% python3 -q
>>> import numpy as np
>>> np.set_printoptions(precision=2, suppress=True, linewidth=140, legacy="1.25")
>>> arr = np.load("data.npy")
>>> print(arr)
[[-1.42  9.7   1.97]
 [ 5.14  7.47 -4.22]
 [-2.83  9.03  3.22]
 [-7.31  0.79  6.78]
 [-7.01  2.64  6.63]
 [ 1.9   9.76 -1.08]
 [ 5.34  7.2  -4.43]
 [-6.98 -3.62  6.18]
 [ 7.15 -1.93 -6.72]
 [ 1.   -9.82 -1.59]
 [-4.67 -8.01  3.75]
 [-0.01 -9.98 -0.67]
 [ 4.49 -7.63 -4.65]
 [-0.95 -9.95  0.19]
 [-7.36 -0.61  6.74]
 [-7.37 -0.45  6.75]
 [ 2.12  9.69 -1.29]
 [-6.89 -3.97  6.07]
 [-6.62 -4.8   5.76]
 [-4.98  7.04  5.06]
 [ 4.81  7.86 -3.89]
 [ 3.74  8.83 -2.84]]
>>> Xs = arr - arr.mean(axis=0)
>>> Uu, sig, VT = np.linalg.svd(Xs, full_matrices=False)
>>> print(sig.round(2) + 0)
[35.78 28.82  0.  ]
>>> print(round((sig ** 2).sum() ** 2 / (sig ** 4).sum(), 2))
1.91
>>> print(VT[0] * np.sign(VT[0, np.abs(VT[0]).argmax()]))
[ 0.45  0.81 -0.36]
>>> print(np.round(Xs.mean(axis=0), 2) + 0)
[0. 0. 0.]
>>> print(np.searchsorted(np.cumsum(sig ** 2) / (sig ** 2).sum(), 0.9) + 1)
2
>>> print(np.linalg.lstsq(arr[:-1].T, arr[-1])[2])
2
>>> try:
...     np.linalg.inv(arr)
... except np.linalg.LinAlgError as e:
...     print(repr(e))
... 
LinAlgError('Last 2 dimensions of the array must be square')
>>> print(np.unique(arr.round(6), axis=0).shape)
(22, 3)
>>> W2 = arr[[14, 7]].astype(float)
>>> for _ in range(5):
...     z = np.linalg.norm(arr[:, None] - W2, axis=-1).argmin(axis=1)
...     W2 = np.array([arr[z == j].mean(axis=0) for j in range(2)])
... 
>>> print(z)
[0 0 0 1 1 0 0 1 0 1 1 1 1 1 1 1 0 1 1 0 0 0]
>>> print(W2)
[[ 2.1   7.46 -1.42]
 [-4.14 -4.62  3.49]]
>>> print(np.bincount(z))
[10 12]
>>> Uu, sig, VT = np.linalg.svd(arr)
>>> evecs = VT[:(sig > 1e-8).sum()]
>>> rng = np.random.default_rng(9872)
>>> vec = arr[2] + -2 * arr[15] + rng.integers(2) * np.eye(3)[0]
>>> print(vec)
[ 11.9    9.93 -10.27]
>>> print(evecs.T @ evecs)
[[ 0.54  0.03 -0.5 ]
 [ 0.03  1.    0.04]
 [-0.5   0.04  0.46]]
>>> print(np.linalg.matrix_rank(np.vstack([arr, vec])))
2
>>> Xs = arr - arr.mean(axis=0)
>>> evecs = np.linalg.svd(Xs)[2][:2]
>>> A2 = Xs - Xs @ evecs.T @ evecs
>>> print(np.linalg.norm(A2, axis=1).round(6).argmax())
0
>>> print(np.round(A2.std(axis=0), 2) + 0)
[0. 0. 0.]
>>> print((Xs @ evecs.T).std(axis=0))
[7.63 6.15]
>>> F = np.load("layer15.npy")
>>> print(F)
[[ 2.01 -0.31 -1.28  0.26]
 [-0.31  1.    0.37 -0.37]
 [-1.28  0.37  0.85 -0.22]
 [ 0.26 -0.37 -0.22  0.15]]
>>> vals, evecs = np.linalg.eigh(F)
>>> print(vals.sum(), round(np.trace(F), 2))
4.0 4.0
>>> print(np.abs(evecs[:, -1]).round(6).argmax())
0
>>> print(np.linalg.eigvalsh(F + 2 * np.eye(4)))
[2. 2. 3. 5.]
>>> print(evecs @ np.diag(vals) @ evecs.T)
[[ 2.01 -0.31 -1.28  0.26]
 [-0.31  1.    0.37 -0.37]
 [-1.28  0.37  0.85 -0.22]
 [ 0.26 -0.37 -0.22  0.15]]
>>> print(np.abs(evecs[:, -1]))
[0.8  0.25 0.53 0.14]
>>> print(np.round(np.linalg.eigvalsh(F @ F), 2) + 0)
[0. 0. 1. 9.]
>>> print(np.round(evecs.T @ F @ evecs, 2) + 0)
[[0. 0. 0. 0.]
 [0. 0. 0. 0.]
 [0. 0. 1. 0.]
 [0. 0. 0. 3.]]
>>> print(np.round(np.linalg.svd(F, compute_uv=False), 2) + 0)
[3. 1. 0. 0.]
>>> print(np.unique(vals.round(6) + 0, return_counts=True)[1])
[2 1 1]
>>> print(np.round(np.linalg.eigvals(F), 2) + 0)
[3. 1. 0. 0.]
>>> print(np.kron(np.eye(2, dtype=int), F))
[[ 2.01 -0.31 -1.28  0.26  0.   -0.   -0.    0.  ]
 [-0.31  1.    0.37 -0.37 -0.    0.    0.   -0.  ]
 [-1.28  0.37  0.85 -0.22 -0.    0.    0.   -0.  ]
 [ 0.26 -0.37 -0.22  0.15  0.   -0.   -0.    0.  ]
 [ 0.   -0.   -0.    0.    2.01 -0.31 -1.28  0.26]
 [-0.    0.    0.   -0.   -0.31  1.    0.37 -0.37]
 [-0.    0.    0.   -0.   -1.28  0.37  0.85 -0.22]
 [ 0.   -0.   -0.    0.    0.26 -0.37 -0.22  0.15]]
>>> print(round(float(np.linalg.det(2 * F)), 2), round(np.linalg.det(F), 2))
0.0 0.0
>>> print(np.round(np.linalg.det(F.T), 2))
0.0
>>> print(round(float(np.einsum("ij,ji->", F, F)), 2))
10.0
>>> print(np.round(np.linalg.det(F[::-1]), 2))
0.0
>>> vals, evecs = np.linalg.eigh(F)
>>> vec = np.array([7, -7, -3, 0])
>>> print((np.sign(evecs[:, -1].round(6)) == np.sign(evecs[0, -1].round(6))).astype(int))
[1 0 0 1]
>>> print(evecs * np.maximum(vals, 0) @ evecs.T)
[[ 2.01 -0.31 -1.28  0.26]
 [-0.31  1.    0.37 -0.37]
 [-1.28  0.37  0.85 -0.22]
 [ 0.26 -0.37 -0.22  0.15]]
>>> print(np.round(np.abs(F).sum(axis=1).max(), 2), np.abs(vals).max())
3.85 3.0
>>> E = np.load("sample6.npy")
>>> print(E)
[[ 2  0  0  0]
 [ 0  1  0  0]
 [ 0  0 -1  0]
 [ 0  0  0  2]]
>>> z = rng.permutation(4)
>>> print(z)
[3 2 1 0]
>>> A2 = E[z][:, z]
>>> print(np.allclose(A2, E))
False
>>> print(np.sort(np.abs(np.linalg.eigvals(A2))))
[1. 1. 2. 2.]
>>> print(np.diag(A2))
[ 2 -1  1  2]
>>> print(np.trace(A2))
4
>>> vals, evecs = np.linalg.eig(E)
>>> print(E @ evecs[:, 0] - vals[0] * evecs[:, 0])
[0. 0. 0. 0.]
>>> print(np.sort(np.linalg.eigvals(np.linalg.inv(E))))
[-1.   0.5  0.5  1. ]
>>> A = np.load("out3.npy")
>>> print(A)
[[ 3 -4  4]
 [-1 -5  7]
 [ 0 -3  6]
 [ 3  2  8]
 [-1  3  7]
 [-3  0  3]
 [ 0  4  4]
 [ 4  6  8]
 [ 2  4  7]
 [ 2  4  7]
 [ 4  7 10]
 [ 0 10 15]]
>>> Xs = A - A.mean(axis=0)
>>> Uu, sig, VT = np.linalg.svd(Xs, full_matrices=False)
>>> print(np.round(Xs.mean(axis=0), 2) + 0)
[0. 0. 0.]
>>> print(sig)
[17.31  6.98  6.85]
>>> print(np.abs(VT[-1]))
[0.08 0.49 0.87]
>>> print(np.abs(Uu[:, 0]).argmax())
11
>>> print(np.searchsorted(np.cumsum(sig ** 2) / (sig ** 2).sum(), 0.9) + 1)
3
